In [1]: import numpy as np

In [2]: np.set_printoptions(precision=3, suppress=True, linewidth=160, sign=" ")

In [3]: def tidy(a):
   ...:     return np.round(a, 3) + 0
   ...: 

In [4]: M = np.load("sample19.npy")

In [5]: M
Out[5]: 
array([[-2.03 ,  5.66 , -0.306],
       [-1.87 , -1.312,  1.929],
       [-0.048, -2.839, -4.413],
       [-1.263,  4.462, -2.256],
       [-2.86 ,  2.388, -1.448],
       [ 1.823,  2.914, -3.306],
       [-0.554,  0.017, -2.203],
       [ 0.415, -1.291, -5.444],
       [-0.669,  8.359, -4.214],
       [-0.673,  3.3  , -3.418],
       [ 3.882, -0.425, -5.641],
       [-4.045, -0.138, -0.762],
       [-0.164,  1.475, -1.248],
       [ 1.749,  2.725, -2.703],
       [-4.667,  0.868, -3.325],
       [ 1.71 , -0.138, -2.639],
       [ 4.46 ,  2.186, -0.364],
       [ 0.816, -1.365, -0.958],
       [-0.185, -1.091,  0.556],
       [ 1.833, -1.126, -2.169],
       [-0.628, -1.311,  3.013],
       [-0.64 ,  2.613, -1.061],
       [-1.334,  5.615,  3.433]])

In [6]: x = np.array([-2, -1, -1])

In [7]: target = M @ x

In [8]: tidy(np.linalg.pinv(M) @ M)
Out[8]: 
array([[ 1.,  0.,  0.],
       [ 0.,  1.,  0.],
       [ 0.,  0.,  1.]])

In [9]: tidy(np.linalg.solve(M.T @ M, M.T @ target))
Out[9]: array([-2., -1., -1.])

In [10]: rng = np.random.default_rng(561)

In [11]: target = target + 0.02 * rng.normal(size=23)

In [12]: tidy(target)
Out[12]: 
array([ -1.282,   3.136,   7.393,   0.314,   4.792,  -3.235,   3.289,   5.935,  -2.794,   1.447,  -1.696,   8.964,   0.107,  -3.521,  11.77 ,  -0.639, -10.756,
         0.701,   0.912,  -0.413,  -0.468,  -0.295,  -6.397])

In [13]: beta, *_ = np.linalg.lstsq(M, target)

In [14]: tidy(M.T @ (target - M @ beta))
Out[14]: array([ 0.,  0.,  0.])

In [15]: tidy(np.linalg.norm(target - M @ beta))
Out[15]: np.float64(0.09)

In [16]: tidy(beta)
Out[16]: array([-2.   , -1.001, -1.002])

In [17]: D = np.linalg.norm(M[:, None] - M[None], axis=-1)

In [18]: np.unravel_index(D.round(6).argmax(), D.shape)
Out[18]: (np.int64(10), np.int64(22))

In [19]: (D + 1e9 * np.eye(23)).round(6).argmin(axis=1)
Out[19]: array([  3,  20,   7,   9,  21,  13,  12,   2,   3,   3,   7,  14,  21,   5,  11,  19,  13,  19,  17,  15,   1,  12,   0])

In [20]: D[5].round(6).argsort(kind="stable")[:4]
Out[20]: array([  5,  13,   9,  15])
